>>> import numpy as np
>>> import numpy.linalg as la
>>> np.set_printoptions(precision=1, suppress=True, linewidth=120)
>>> m1 = np.array([[1.1, -1.0, -1.2, -0.2],
...     [-1.1, 2.0, -0.5, -0.9],
...     [-0.5, 0.4, -0.6, -0.8],
...     [1.6, -0.3, 0.1, -1.1],
...     [-0.6, -1.3, -0.2, -1.3],
...     [2.5, 0.9, 1.4, 0.0],
...     [1.8, 1.1, -1.6, -1.4],
...     [0.1, -0.9, -1.2, 0.7]])
>>> rng = np.random.default_rng(764323)
>>> m1[6] = m1[7] + 0.3 * rng.normal(size=4)
>>> print(m1)
[[ 1.1 -1.  -1.2 -0.2]
 [-1.1  2.  -0.5 -0.9]
 [-0.5  0.4 -0.6 -0.8]
 [ 1.6 -0.3  0.1 -1.1]
 [-0.6 -1.3 -0.2 -1.3]
 [ 2.5  0.9  1.4  0. ]
 [ 0.1 -0.7 -1.1  0.6]
 [ 0.1 -0.9 -1.2  0.7]]
>>> U, sv = la.svd(m1)
Traceback (most recent call last):
  File "<python-input-7>", line 1, in <module>
    U, sv = la.svd(m1)
    ^^^^^
ValueError: too many values to unpack (expected 2)
>>> U, sv, Vh = la.svd(m1, full_matrices=False)
>>> print(np.round(U.T @ m1 @ Vh.T, 1) + 0)
[[3.7 0.  0.  0. ]
 [0.  3.3 0.  0. ]
 [0.  0.  2.3 0. ]
 [0.  0.  0.  1.8]]
>>> print(np.allclose(U * sv @ Vh, m1))
True
>>> print(sv)
[3.7 3.3 2.3 1.8]
>>> print(sv / sv[0])
[1.  0.9 0.6 0.5]
>>> print(np.round(Vh @ Vh.T, 1) + 0)
[[1. 0. 0. 0.]
 [0. 1. 0. 0.]
 [0. 0. 1. 0.]
 [0. 0. 0. 1.]]
>>> print(U.shape, sv.shape, Vh.shape)
(8, 4) (4,) (4, 4)
>>> print(np.round(U.T @ U, 1) + 0)
[[1. 0. 0. 0.]
 [0. 1. 0. 0.]
 [0. 0. 1. 0.]
 [0. 0. 0. 1.]]
>>> Y = np.c_[m1[:, :3] @ np.array([[-2, 2, 0], [1, -3, 3], [-2, 1, 2]]), np.array([2, 1, 1, 1, 1, 1, 1, 1])]
>>> print(Y.round(1) + 0)
[[-0.8  4.  -5.4  2. ]
 [ 5.2 -8.7  5.   1. ]
 [ 2.6 -2.8  0.   1. ]
 [-3.7  4.2 -0.7  1. ]
 [ 0.3  2.5 -4.3  1. ]
 [-6.9  3.7  5.5  1. ]
 [ 1.3  1.1 -4.1  1. ]
 [ 1.3  1.7 -5.1  1. ]]
>>> print(la.norm(la.qr(m1)[0].T @ Y, axis=0) ** 2 / ((Y ** 2).sum(axis=0) + 1e-12))
[1.  1.  1.  0.9]
>>> print(np.round(la.norm(Y - m1 @ la.lstsq(m1, Y)[0], axis=0), 1) + 0)
[0.  0.  0.  1.2]
>>> print(np.round(la.lstsq(m1, Y[:, 0])[0], 1) + 0)
[-2.  1. -2.  0.]
>>> hat = m1 @ la.solve(m1.T @ m1, m1.T)
>>> print(hat.round(1) + 0)
[[ 0.5  0.   0.1  0.3  0.   0.   0.2  0.3]
 [ 0.   0.8  0.3  0.  -0.2 -0.1  0.  -0.1]
 [ 0.1  0.3  0.2  0.1  0.1 -0.1  0.   0. ]
 [ 0.3  0.   0.1  0.5  0.2  0.3 -0.1 -0.1]
 [ 0.  -0.2  0.1  0.2  0.7 -0.3 -0.2 -0.1]
 [ 0.  -0.1 -0.1  0.3 -0.3  0.7 -0.1 -0.1]
 [ 0.2  0.   0.  -0.1 -0.2 -0.1  0.3  0.3]
 [ 0.3 -0.1  0.  -0.1 -0.1 -0.1  0.3  0.3]]
>>> print(hat @ m1[:, 1])
[-1.   2.   0.4 -0.3 -1.3  0.9 -0.7 -0.9]
>>> print(la.matrix_rank(np.eye(8) - hat))
4
>>> print(np.round(la.eigvalsh(hat), 1) + 0)
[0. 0. 0. 0. 1. 1. 1. 1.]
>>> U, sv, Vh = la.svd(hat)
>>> vecs = Vh[:(sv > 1e-8).sum()]
>>> vec = hat[6] + 5 * hat[5] + rng.integers(2) * np.eye(8)[6]
>>> print(vec)
[ 0.4 -0.4 -0.5  1.4 -1.5  3.3 -0.3 -0.4]
>>> print(la.matrix_rank(np.vstack([hat, vec])))
4
>>> print(np.allclose(vecs.T @ vecs @ vec, vec))
True
>>> feats = np.loadtxt("arr.csv", delimiter=",")
>>> print(feats)
[[ 4.  1.  5.  3. -1.  1.  0.  4.]
 [ 1.  4.  5.  3. -1.  1.  0.  4.]
 [ 5.  5. 28. 15. -5.  5.  0. 20.]
 [ 3.  3. 15. 12. -3.  3.  0. 12.]
 [-1. -1. -5. -3.  4. -1.  0. -4.]
 [ 1.  1.  5.  3. -1.  4.  0.  4.]
 [ 0.  0.  0.  0.  0.  0.  3.  0.]
 [ 4.  4. 20. 12. -4.  4.  0. 19.]]
>>> def softmax(z):
...     e = np.exp(z - z.max(axis=-1, keepdims=True))
...     return e / e.sum(axis=-1, keepdims=True)
... 
>>> print(np.round(softmax(feats[4] + -2), 1) + 0)
[0. 0. 0. 0. 1. 0. 0. 0.]
>>> scores = feats @ feats.T / np.sqrt(8)
>>> print(np.round(softmax(scores + np.triu(np.full(scores.shape, -np.inf), 1)), 1) + 0)
[[1.  0.  0.  0.  0.  0.  0.  0. ]
 [0.  1.  0.  0.  0.  0.  0.  0. ]
 [0.  0.  1.  0.  0.  0.  0.  0. ]
 [0.  0.  1.  0.  0.  0.  0.  0. ]
 [0.  0.  0.  0.  1.  0.  0.  0. ]
 [0.  0.  1.  0.  0.  0.  0.  0. ]
 [0.  0.  0.  0.  0.  0.  0.8 0. ]
 [0.  0.  1.  0.  0.  0.  0.  0. ]]
>>> print(softmax(scores).round(6).argmax(axis=1))
[2 2 2 2 4 2 6 2]
>>> U, sv, Vh = la.svd(feats)
>>> print(sv)
[57.  3.  3.  3.  3.  3.  3.  3.]
>>> print(np.argmax(sv[:-1] / (sv[1:] + 1e-6)) + 1)
1
>>> Y = U[:, :1] @ np.diag(sv[:1]) @ Vh[:1]
>>> print(la.matrix_rank(Y))
1
>>> print(np.round(la.norm(feats - Y) / la.norm(feats), 1))
0.1
>>> print(np.abs(feats - Y).max())
3.0
>>> print(la.matrix_rank(feats, rtol=0.05))
8
>>> u, r1 = feats[3], feats[1]
>>> print(u @ u)
549.0
>>> p = (u @ r1) / (u @ u) * u
>>> print(np.round(la.norm(u + r1) ** 2 + la.norm(u - r1) ** 2, 1))
1236.0
>>> print(np.outer(u, r1))
[[  3.  12.  15.   9.  -3.   3.   0.  12.]
 [  3.  12.  15.   9.  -3.   3.   0.  12.]
 [ 15.  60.  75.  45. -15.  15.   0.  60.]
 [ 12.  48.  60.  36. -12.  12.   0.  48.]
 [ -3. -12. -15.  -9.   3.  -3.  -0. -12.]
 [  3.  12.  15.   9.  -3.   3.   0.  12.]
 [  0.   0.   0.   0.  -0.   0.   0.   0.]
 [ 12.  48.  60.  36. -12.  12.   0.  48.]]
>>> print(p)
[ 1.   1.   4.9  3.9 -1.   1.   0.   3.9]
>>> print(la.matrix_rank(np.outer(u, r1)))
1
>>> print(np.round(r1 - p, 1) + 0)
[ 0.   3.   0.1 -0.9  0.   0.   0.   0.1]
>>> z = rng.permutation(8)
>>> Y = feats[:, z] * rng.choice([-1, 1], 8)
>>> print(Y)
[[ -5.   1.   3.  -4.   1.   0.   4.  -1.]
 [ -5.   1.   3.  -4.   1.   0.   1.  -4.]
 [-28.   5.  15. -20.   5.   0.   5.  -5.]
 [-15.   3.  12. -12.   3.   0.   3.  -3.]
 [  5.  -1.  -3.   4.  -4.   0.  -1.   1.]
 [ -5.   4.   3.  -4.   1.   0.   1.  -1.]
 [ -0.   0.   0.  -0.  -0.   3.   0.  -0.]
 [-20.   4.  12. -19.   4.   0.   4.  -4.]]
>>> U, _, Vh = la.svd(feats.T @ Y)
>>> print(z)
[2 5 3 7 4 6 0 1]
>>> print(np.round(U @ Vh, 1) + 0)
[[ 0.  0.  0.  0.  0.  0.  1.  0.]
 [ 0.  0.  0.  0.  0.  0.  0. -1.]
 [-1.  0.  0.  0.  0.  0.  0.  0.]
 [ 0.  0.  1.  0.  0.  0.  0.  0.]
 [ 0.  0.  0.  0. -1.  0.  0.  0.]
 [ 0.  1.  0.  0.  0.  0.  0.  0.]
 [ 0.  0.  0.  0.  0.  1.  0.  0.]
 [ 0.  0.  0. -1.  0.  0.  0.  0.]]
>>> th = np.sort(rng.uniform(-2, 2, 11))
>>> W0 = np.c_[th, th ** 2, th ** 3] @ np.array([[0, 4, 2, 1], [3, 7, -8, -6], [-9, 8, 9, -3]])
>>> print(W0.round(1) + 0)
[[ 37.4 -17.4 -51.8  -4.9]
 [ 26.  -11.5 -37.4  -4.9]
 [  0.    0.2   0.1   0. ]
 [ -0.1   3.1   0.1  -0.7]
 [ -0.2   3.6   0.1  -0.9]
 [ -4.2  15.3   1.9  -6.2]
 [ -4.5  16.    2.1  -6.6]
 [-14.3  34.    8.6 -15.2]
 [-22.8  47.4  14.7 -21.5]
 [-39.3  71.6  27.4 -32.9]
 [-50.1  86.7  36.  -39.9]]
>>> # looks like rank 3
>>> print(round(float(np.trace(la.pinv(W0) @ W0)), 1))
3.0
>>> print(la.lstsq(W0[:-1].T, W0[-1])[2])
3
>>> try:
...     la.inv(W0)
... except la.LinAlgError as e:
...     print(repr(e))
... 
LinAlgError('Last 2 dimensions of the array must be square')
>>> print(np.unique(W0.round(6), axis=0).shape)
(11, 4)
>>> print(round(float(la.norm(W0) ** 2 / la.norm(W0, 2) ** 2), 1))
1.1
>>> print(np.round(la.norm(W0, 2), 1))
173.6
>>> print(round(float(W0[8] @ W0[1]), 1))
-1584.8
>>> print(la.norm(W0, axis=0))
[ 83.1 130.4  80.2  59.1]
>>> print(la.norm(W0, axis=1).argmax())
10
>>> vec = np.array([-2, 0, -1, 1])
>>> print(np.round(W0 * vec, 1) + 0)
[[-74.9   0.   51.8  -4.9]
 [-52.    0.   37.4  -4.9]
 [  0.    0.   -0.1   0. ]
 [  0.2   0.   -0.1  -0.7]
 [  0.3   0.   -0.1  -0.9]
 [  8.4   0.   -1.9  -6.2]
 [  9.1   0.   -2.1  -6.6]
 [ 28.7   0.   -8.6 -15.2]
 [ 45.5   0.  -14.7 -21.5]
 [ 78.5   0.  -27.4 -32.9]
 [100.3   0.  -36.  -39.9]]
>>> vec @ W0
Traceback (most recent call last):
  File "<python-input-76>", line 1, in <module>
    vec @ W0
    ~~~~^~~~
ValueError: matmul: Input operand 1 has a mismatch in its core dimension 0, with gufunc signature (n?,k),(k,m?)->(n?,m?) (size 11 is different from 4)
>>> print(W0 @ np.eye(4)[2])
[-51.8 -37.4   0.1   0.1   0.1   1.9   2.1   8.6  14.7  27.4  36. ]
>>> print(np.sign((W0 @ vec).round(6)))
[-1. -1. -1. -1. -1.  1.  1.  1.  1.  1.  1.]
>>> print((W0 @ vec).argmax())
10
>>> print(W0 @ np.ones(4))
[-36.6 -27.8   0.3   2.4   2.7   6.8   7.   13.1  17.9  26.9  32.7]
>>> print(W0 @ (2 * vec))
[-56.  -39.   -0.1  -1.3  -1.4   0.5   0.8   9.9  18.6  36.6  48.8]
>>> Xs = W0 - W0.mean(axis=0)
>>> vecs = la.svd(Xs)[2][:3]
>>> Y = Xs - Xs @ vecs.T @ vecs
>>> print(la.norm(Y, axis=1).round(6).argmax())
0
>>> print((Xs @ vecs.T).std(axis=0))
[47.2 11.9  0.9]
>>> print(np.diag(vecs.T @ vecs))
[0.6 1.  0.7 0.7]
>>> print(np.round(np.cov(Xs @ vecs.T, rowvar=False), 1) + 0)
[[2452.9    0.     0. ]
 [   0.   154.9    0. ]
 [   0.     0.     0.9]]
>>> F = np.load("x.npy")
>>> print(F)
[[ -9.1  10.4  -8.6   0.6]
 [ -1.    2.8   4.3  -2.6]
 [ -0.7  -2.2  -1.4   3.7]
 [  4.8  -7.9   3.2   4.2]
 [ 13.6  -7.9   4.7   2.4]
 [ -5.7   1.4   1.8   0.2]
 [  6.   -9.5   6.8   3.1]
 [ 10.7  -5.3  -6.4   7.2]
 [ 37.7 -23.7  11.4   6. ]
 [ 10.7  -4.3  -1.4   3.7]
 [-12.4  10.6  -0.3  -3.8]
 [ 18.2 -14.9  20.5  -2.5]
 [  4.5  -1.5   4.5  -0.6]
 [  3.9  -5.2  -4.1   6.7]
 [ -0.7  -4.7   2.1   3.4]
 [  0.7   6.8  -2.   -1.9]
 [  5.3  -4.8   7.3  -0.1]
 [ -6.6  -1.    6.3  -0.7]
 [ -0.8   1.8  -3.3   2.3]
 [ -7.6  -4.5   1.8   4.2]
 [-17.1  11.8  -6.1  -0.8]
 [ -8.8   2.3   5.8  -2.3]
 [  3.6  -1.8   3.5   0.3]
 [-11.8   4.5  -8.8   4.8]
 [ -1.    3.5  -1.4   0.1]
 [  0.4   1.7   1.3  -0.4]
 [-12.1  -0.2   3.2   1.2]
 [ 15.4 -11.9   3.4   5.4]
 [ -7.8   0.2  -1.3   2.9]
 [-25.5   9.5  -8.2   2.8]
 [-10.6   1.2  -6.8   5.7]
 [ -9.6   6.3   9.7  -6.9]
 [-17.9  13.9  -4.2  -3.1]
 [-17.1   9.4  -5.3   0.3]
 [  9.6 -11.7 -10.6  13.8]
 [ -3.    2.2  -5.7   3.5]]
>>> D = la.norm(F[:, None] - F[None], axis=-1)
>>> print(np.flatnonzero(D[2] < D.mean() / 2))
[ 2  3  5 12 13 14 18 19 22 24 25 28 35]
>>> print(la.matrix_rank(D ** 2))
6
>>> print(np.unravel_index(D.round(6).argmax(), D.shape))
(np.int64(8), np.int64(29))
>>> print(D[2].round(6).argsort(kind="stable")[:4])
[ 2 14 18 25]
>>> th = np.radians(72)
>>> R = np.eye(4)
>>> R[0, 0] = R[2, 2] = np.cos(th)
>>> R[0, 2], R[2, 0] = -np.sin(th), np.sin(th)
>>> print(R)
[[ 0.3  0.  -1.   0. ]
 [ 0.   1.   0.   0. ]
 [ 1.   0.   0.3  0. ]
 [ 0.   0.   0.   1. ]]
>>> Y = F @ R.T
>>> print(np.allclose(F @ F.T, Y @ Y.T))
True
>>> print(np.allclose(la.norm(F, axis=1), la.norm(Y, axis=1)))
True
>>> print(la.svd(F, compute_uv=False), la.svd(Y, compute_uv=False))
[87.3 37.4 24.1  5.8] [87.3 37.4 24.1  5.8]
>>> D = la.norm(W0[:, None] - W0[None], axis=-1)
>>> print(D[:5, :5])
[[ 0.  19.3 66.5 67.4 67.5]
 [19.3  0.  47.4 48.2 48.3]
 [66.5 47.4  0.   3.   3.5]
 [67.4 48.2  3.   0.   0.5]
 [67.5 48.3  3.5  0.5  0. ]]
>>> print((D + 1e9 * np.eye(11)).round(6).argmin(axis=1))
[ 1  0  3  4  3  6  5  8  7 10  9]
>>> z = F[:, 3] > np.median(F[:, 3])
>>> u = F[z].mean(axis=0) - F[~z].mean(axis=0)
>>> print(np.argsort(-np.abs(u).round(6), kind="stable"))
[1 0 3 2]
>>> print(z.astype(int))
[0 0 1 1 1 0 1 1 1 1 0 0 0 1 1 0 0 0 1 1 0 0 0 1 0 0 0 1 1 1 1 0 0 0 1 1]
>>> print(((F - F.mean(axis=0)) @ u > 0).astype(int))
[0 0 1 1 1 0 1 1 1 1 0 1 1 1 1 0 1 0 1 0 0 0 1 0 0 0 0 1 0 0 0 0 0 0 1 0]
>>> Y = np.c_[F[:, :3] @ np.array([[2, -2, 1], [0, -2, 2], [-2, 0, 1]]), np.array([-5, -5, 2, 5, -3, 5, 1, 0, -2, -2, -4, -4, -1, -5, 1, -4, -1, 5, -1, 5, 1, 2, 4, 3, 1, -2, -4, 4, -2, 2, 1, 4, 2, 4, -2, -4])]
>>> print(Y)
[[ -1.   -2.6   3.1  -5. ]
 [-10.6  -3.6   8.9  -5. ]
 [  1.4   5.8  -6.5   2. ]
 [  3.2   6.2  -7.8   5. ]
 [ 17.8 -11.4   2.5  -3. ]
 [-15.    8.6  -1.1   5. ]
 [ -1.6   7.   -6.2   1. ]
 [ 34.2 -10.8  -6.3   0. ]
 [ 52.6 -28.    1.7  -2. ]
 [ 24.2 -12.8   0.7  -2. ]
 [-24.2   3.6   8.5  -4. ]
 [ -4.6  -6.6   8.9  -4. ]
 [  0.   -6.    6.   -1. ]
 [ 16.    2.6 -10.6  -5. ]
 [ -5.6  10.8  -8.    1. ]
 [  5.4 -15.   12.3  -4. ]
 [ -4.   -1.    3.   -1. ]
 [-25.8  15.2  -2.3   5. ]
 [  5.   -2.   -0.5  -1. ]
 [-18.8  24.2 -14.8   5. ]
 [-22.   10.6   0.4   1. ]
 [-29.2  13.    1.6   2. ]
 [  0.2  -3.6   3.5   4. ]
 [ -6.   14.6 -11.6   3. ]
 [  0.8  -5.    4.6   1. ]
 [ -1.8  -4.2   5.1  -2. ]
 [-30.6  24.6  -9.3  -4. ]
 [ 24.   -7.   -5.    4. ]
 [-13.   15.2  -8.7  -2. ]
 [-34.6  32.  -14.7   2. ]
 [ -7.6  18.8 -15.    1. ]
 [-38.6   6.6  12.7   4. ]
 [-27.4   8.    5.7   2. ]
 [-23.6  15.4  -3.6   4. ]
 [ 40.4   4.2 -24.4  -2. ]
 [  5.4   1.6  -4.3  -4. ]]
>>> print(la.matrix_rank(Y))
3
>>> print(np.round(la.norm(Y - F @ la.lstsq(F, Y)[0], axis=0), 1) + 0)
[ 0.   0.   0.  17.4]
>>> print(np.round(la.lstsq(F, Y[:, 0])[0], 1) + 0)
[ 2.  0. -2.  0.]
